$ ipython --no-banner

In [1]: import numpy as np

In [2]: np.set_printoptions(precision=2, suppress=True, linewidth=160, sign=" ")

In [3]: m1 = np.load("data.npy")

In [4]: m1
Out[4]: 
array([[  6.31,  -0.73,   5.63,   0.71,  -2.82,  -4.88,  -5.58, -11.19,  -2.11,  10.5 ,   6.99,  -7.73,   9.1 ,  -4.18],
       [ -8.1 ,   0.92,  -7.2 ,  -0.89,   3.59,   6.32,   7.21,  14.36,   2.66, -13.5 ,  -9.01,   9.9 , -11.7 ,   5.41],
       [  1.81,  -0.17,   1.57,   0.17,  -0.8 ,  -1.39,  -1.57,  -3.21,  -0.56,   3.01,   1.98,  -2.17,   2.58,  -1.22],
       [ -5.41,   0.61,  -4.77,  -0.6 ,   2.4 ,   4.18,   4.81,   9.56,   1.77,  -9.  ,  -6.  ,   6.6 ,  -7.81,   3.61],
       [ -2.69,   0.24,  -2.36,  -0.31,   1.21,   2.08,   2.36,   4.8 ,   0.89,  -4.49,  -2.98,   3.27,  -3.9 ,   1.85],
       [ -3.63,   0.4 ,  -3.18,  -0.39,   1.64,   2.8 ,   3.18,   6.4 ,   1.2 ,  -6.03,  -4.  ,   4.38,  -5.21,   2.42],
       [ -0.87,   0.14,  -0.79,  -0.12,   0.38,   0.67,   0.79,   1.6 ,   0.3 ,  -1.51,  -1.04,   1.06,  -1.29,   0.57],
       [  0.01,   0.03,  -0.02,   0.05,  -0.02,   0.  ,   0.02,  -0.02,   0.01,   0.01,   0.  ,   0.03,   0.01,   0.04],
       [  7.19,  -0.74,   6.4 ,   0.77,  -3.23,  -5.61,  -6.41, -12.77,  -2.39,  12.  ,   7.99,  -8.79,  10.39,  -4.79],
       [ -1.8 ,   0.23,  -1.62,  -0.2 ,   0.79,   1.4 ,   1.56,   3.23,   0.6 ,  -3.01,  -1.98,   2.19,  -2.62,   1.19],
       [  6.31,  -0.71,   5.6 ,   0.63,  -2.78,  -4.93,  -5.61, -11.23,  -2.09,  10.51,   7.03,  -7.69,   9.11,  -4.2 ],
       [  6.31,  -0.71,   5.62,   0.72,  -2.8 ,  -4.92,  -5.62, -11.16,  -2.1 ,  10.48,   7.01,  -7.7 ,   9.11,  -4.21],
       [ -2.67,   0.29,  -2.4 ,  -0.29,   1.19,   2.08,   2.38,   4.8 ,   0.9 ,  -4.52,  -3.01,   3.3 ,  -3.9 ,   1.79],
       [  5.42,  -0.6 ,   4.81,   0.59,  -2.45,  -4.21,  -4.79,  -9.61,  -1.82,   9.01,   5.99,  -6.59,   7.79,  -3.6 ],
       [  5.36,  -0.58,   4.79,   0.62,  -2.42,  -4.19,  -4.81,  -9.6 ,  -1.81,   8.98,   6.  ,  -6.61,   7.81,  -3.59],
       [ -5.36,   0.6 ,  -4.81,  -0.62,   2.37,   4.19,   4.8 ,   9.62,   1.77,  -9.03,  -6.  ,   6.61,  -7.78,   3.63],
       [  0.87,  -0.1 ,   0.79,   0.07,  -0.41,  -0.71,  -0.82,  -1.6 ,  -0.31,   1.48,   0.97,  -1.12,   1.3 ,  -0.6 ],
       [ -5.41,   0.6 ,  -4.79,  -0.61,   2.38,   4.18,   4.8 ,   9.58,   1.8 ,  -9.04,  -5.98,   6.63,  -7.81,   3.62],
       [ -4.48,   0.51,  -3.97,  -0.52,   2.  ,   3.51,   4.01,   8.  ,   1.52,  -7.5 ,  -4.99,   5.51,  -6.52,   2.99]])

In [5]: round(float(np.linalg.norm(m1[8] - m1[14])), 2)
Out[5]: 6.89

In [6]: np.round(m1[8] @ m1[14], 2)
Out[6]: np.float64(571.32)

In [7]: np.round(np.linalg.norm(m1) ** 2 / np.linalg.norm(m1, 2) ** 2, 2)
Out[7]: np.float64(1.0)

In [8]: np.linalg.norm(m1, axis=1).argmax()
Out[8]: np.int64(1)

In [9]: np.round(np.linalg.norm(m1, 1), 2), np.round(np.linalg.norm(m1, np.inf), 2)
Out[9]: (np.float64(142.34), np.float64(100.77))

In [10]: t3 = m1.reshape(19, 2, -1)

In [11]: t3[:, 0]
Out[11]: 
array([[ 6.31, -0.73,  5.63,  0.71, -2.82, -4.88, -5.58],
       [-8.1 ,  0.92, -7.2 , -0.89,  3.59,  6.32,  7.21],
       [ 1.81, -0.17,  1.57,  0.17, -0.8 , -1.39, -1.57],
       [-5.41,  0.61, -4.77, -0.6 ,  2.4 ,  4.18,  4.81],
       [-2.69,  0.24, -2.36, -0.31,  1.21,  2.08,  2.36],
       [-3.63,  0.4 , -3.18, -0.39,  1.64,  2.8 ,  3.18],
       [-0.87,  0.14, -0.79, -0.12,  0.38,  0.67,  0.79],
       [ 0.01,  0.03, -0.02,  0.05, -0.02,  0.  ,  0.02],
       [ 7.19, -0.74,  6.4 ,  0.77, -3.23, -5.61, -6.41],
       [-1.8 ,  0.23, -1.62, -0.2 ,  0.79,  1.4 ,  1.56],
       [ 6.31, -0.71,  5.6 ,  0.63, -2.78, -4.93, -5.61],
       [ 6.31, -0.71,  5.62,  0.72, -2.8 , -4.92, -5.62],
       [-2.67,  0.29, -2.4 , -0.29,  1.19,  2.08,  2.38],
       [ 5.42, -0.6 ,  4.81,  0.59, -2.45, -4.21, -4.79],
       [ 5.36, -0.58,  4.79,  0.62, -2.42, -4.19, -4.81],
       [-5.36,  0.6 , -4.81, -0.62,  2.37,  4.19,  4.8 ],
       [ 0.87, -0.1 ,  0.79,  0.07, -0.41, -0.71, -0.82],
       [-5.41,  0.6 , -4.79, -0.61,  2.38,  4.18,  4.8 ],
       [-4.48,  0.51, -3.97, -0.52,  2.  ,  3.51,  4.01]])

In [12]: t3.shape
Out[12]: (19, 2, 7)

In [13]: np.einsum("ihd,jhd->hij", t3, t3).shape
Out[13]: (2, 19, 19)

In [14]: U, s, Vh = np.linalg.svd(m1)

In [15]: s
Out[15]: array([ 80.3 ,   0.15,   0.13,   0.12,   0.11,   0.1 ,   0.09,   0.07,   0.06,   0.06,   0.05,   0.04,   0.03,   0.02])

In [16]: A2 = U[:, :1] @ np.diag(s[:1]) @ Vh[:1]

In [17]: np.round(np.abs(m1 - A2).max(), 2)
Out[17]: np.float64(0.07)

In [18]: np.round(np.linalg.norm(m1 - A2, 2), 2), round(float(s[1]), 2)
Out[18]: (np.float64(0.15), 0.15)

In [19]: np.linalg.matrix_rank(A2)
Out[19]: np.int64(1)

In [20]: A = np.load("mat.npy")

In [21]: A
Out[21]: 
array([[ -0.24,  15.85,   3.41,  -3.  ,   1.87,   1.64,   5.81,  -7.22,   2.23,   5.58],
       [  1.47,  -3.43,  -8.83,   8.34,  13.26,  -1.96,   7.37,   1.47,  -1.47,   0.49],
       [  1.41,  -7.95,  -9.08,   8.51,  11.5 ,  -2.29,   4.94,   3.54,  -2.02,  -1.25],
       [ -1.07,  -7.97,   5.03,  -4.9 , -12.32,   0.51, -10.11,   3.71,  -0.3 ,  -4.22],
       [ -1.47,   4.38,   8.95,  -8.44, -13.  ,   2.04,  -6.93,  -1.9 ,   1.59,  -0.14],
       [ -0.55, -12.94,   1.46,  -1.58,  -8.68,  -0.5 ,  -9.25,   5.94,  -1.3 ,  -5.44],
       [  0.41,  13.78,  -0.57,   0.75,   7.58,   0.73,   8.81,  -6.32,   1.51,   5.59],
       [  1.24, -11.5 ,  -8.55,   7.95,   8.89,  -2.4 ,   2.25,   5.17,  -2.36,  -2.77],
       [ -1.09,  -7.6 ,   5.24,  -5.09, -12.49,   0.58, -10.1 ,   3.54,  -0.23,  -4.11],
       [ -0.89, -10.08,   3.74,  -3.71, -11.17,   0.13,  -9.99,   4.66,  -0.7 ,  -4.79],
       [  1.47,  -4.05,  -8.92,   8.41,  13.09,  -2.02,   7.08,   1.75,  -1.55,   0.26],
       [  0.38,  13.95,  -0.37,   0.56,   7.33,   0.78,   8.7 ,  -6.39,   1.55,   5.61],
       [ -0.79,  15.02,   6.48,  -5.93,  -3.71,   2.2 ,   2.05,  -6.81,   2.51,   4.6 ],
       [ -0.48,  15.82,   4.81,  -4.33,  -0.5 ,   1.92,   4.3 ,  -7.19,   2.4 ,   5.27],
       [  0.67, -15.46,  -5.82,   5.3 ,   2.39,  -2.1 ,  -3.  ,   7.01,  -2.48,  -4.91],
       [ -0.95,  -9.37,   4.21,  -4.14, -11.61,   0.26, -10.06,   4.34,  -0.56,  -4.6 ],
       [ -0.03,  15.52,   2.18,  -1.84,   3.78,   1.38,   6.92,  -7.08,   2.04,   5.7 ],
       [  1.17,   6.51,  -5.79,   5.6 ,  12.9 ,  -0.75,  10.04,  -3.05,   0.04,   3.8 ],
       [  0.56, -15.71,  -5.23,   4.73,   1.27,  -2.  ,  -3.78,   7.14,  -2.44,  -5.14],
       [ -1.29,  -4.22,   6.79,  -6.52, -13.49,   1.09,  -9.75,   2.01,   0.35,  -3.1 ],
       [ -1.2 ,  -5.91,   6.07,  -5.86, -13.08,   0.84,  -9.98,   2.78,   0.06,  -3.62],
       [ -1.41,  -0.92,   7.91,  -7.53, -13.79,   1.51,  -8.97,   0.51,   0.86,  -2.02],
       [ -0.86,  14.7 ,   6.83,  -6.27,  -4.46,   2.25,   1.48,  -6.66,   2.52,   4.4 ],
       [  1.27, -11.1 ,  -8.66,   8.06,   9.27,  -2.4 ,   2.61,   4.98,  -2.33,  -2.59],
       [  0.87, -14.66,  -6.88,   6.31,   4.56,  -2.26,  -1.4 ,   6.63,  -2.52,  -4.37],
       [ -1.44,   0.31,   8.23,  -7.82, -13.74,   1.65,  -8.58,  -0.05,   1.04,  -1.61],
       [  1.1 , -13.04,  -7.98,   7.38,   7.19,  -2.38,   0.73,   5.88,  -2.47,  -3.5 ],
       [ -1.15,  12.6 ,   8.17,  -7.57,  -7.73,   2.39,  -1.2 ,  -5.68,   2.44,   3.28],
       [  1.42,  -7.72,  -9.09,   8.52,  11.62,  -2.28,   5.09,   3.43,  -1.99,  -1.15],
       [ -0.3 , -14.36,  -0.15,  -0.08,  -6.65,  -0.91,  -8.39,   6.58,  -1.66,  -5.67],
       [ -1.  ,  13.89,   7.49,  -6.91,  -5.96,   2.34,   0.29,  -6.27,   2.51,   3.94],
       [ -1.08,  13.24,   7.88,  -7.28,  -6.92,   2.37,  -0.5 ,  -5.97,   2.48,   3.6 ],
       [  0.34,  14.17,  -0.1 ,   0.31,   6.98,   0.85,   8.54,  -6.49,   1.61,   5.65]])

In [22]: r = np.linalg.matrix_rank(A)

In [23]: r
Out[23]: np.int64(2)

In [24]: N = np.linalg.svd(A)[2][r:].T

In [25]: [int(np.linalg.matrix_rank(np.delete(A, i, axis=0))) for i in range(33)]
Out[25]: 
[2,
 2,
 2,
 2,
 2,
 2,
 2,
 2,
 2,
 2,
 2,
 2,
 2,
 2,
 2,
 2,
 2,
 2,
 2,
 2,
 2,
 2,
 2,
 2,
 2,
 2,
 2,
 2,
 2,
 2,
 2,
 2,
 2]

In [26]: [int(np.linalg.matrix_rank(A[:, :j + 1])) for j in range(10)]
Out[26]: [1, 2, 2, 2, 2, 2, 2, 2, 2, 2]

In [27]: np.linalg.matrix_rank(A.T @ A), np.linalg.matrix_rank(A @ A.T)
Out[27]: (np.int64(2), np.int64(2))

In [28]: np.round(N @ N.T, 2) + 0
Out[28]: 
array([[ 0.99,  0.01,  0.03, -0.03, -0.05,  0.01, -0.03, -0.01,  0.01,  0.  ],
       [ 0.01,  0.37, -0.16,  0.14, -0.03, -0.07, -0.21,  0.29, -0.09, -0.22],
       [ 0.03, -0.16,  0.79,  0.19,  0.27, -0.05,  0.12,  0.07, -0.04, -0.02],
       [-0.03,  0.14,  0.19,  0.82, -0.26,  0.05, -0.12, -0.06,  0.04,  0.02],
       [-0.05, -0.03,  0.27, -0.26,  0.52,  0.05, -0.31,  0.02,  0.03, -0.07],
       [ 0.01, -0.07, -0.05,  0.05,  0.05,  0.99,  0.01,  0.03, -0.01, -0.02],
       [-0.03, -0.21,  0.12, -0.12, -0.31,  0.01,  0.74,  0.1 , -0.01, -0.11],
       [-0.01,  0.29,  0.07, -0.06,  0.02,  0.03,  0.1 ,  0.87,  0.04,  0.1 ],
       [ 0.01, -0.09, -0.04,  0.04,  0.03, -0.01, -0.01,  0.04,  0.98, -0.03],
       [ 0.  , -0.22, -0.02,  0.02, -0.07, -0.02, -0.11,  0.1 , -0.03,  0.92]])

In [29]: N.shape
Out[29]: (10, 8)

In [30]: np.allclose(A @ N, 0)
Out[30]: True
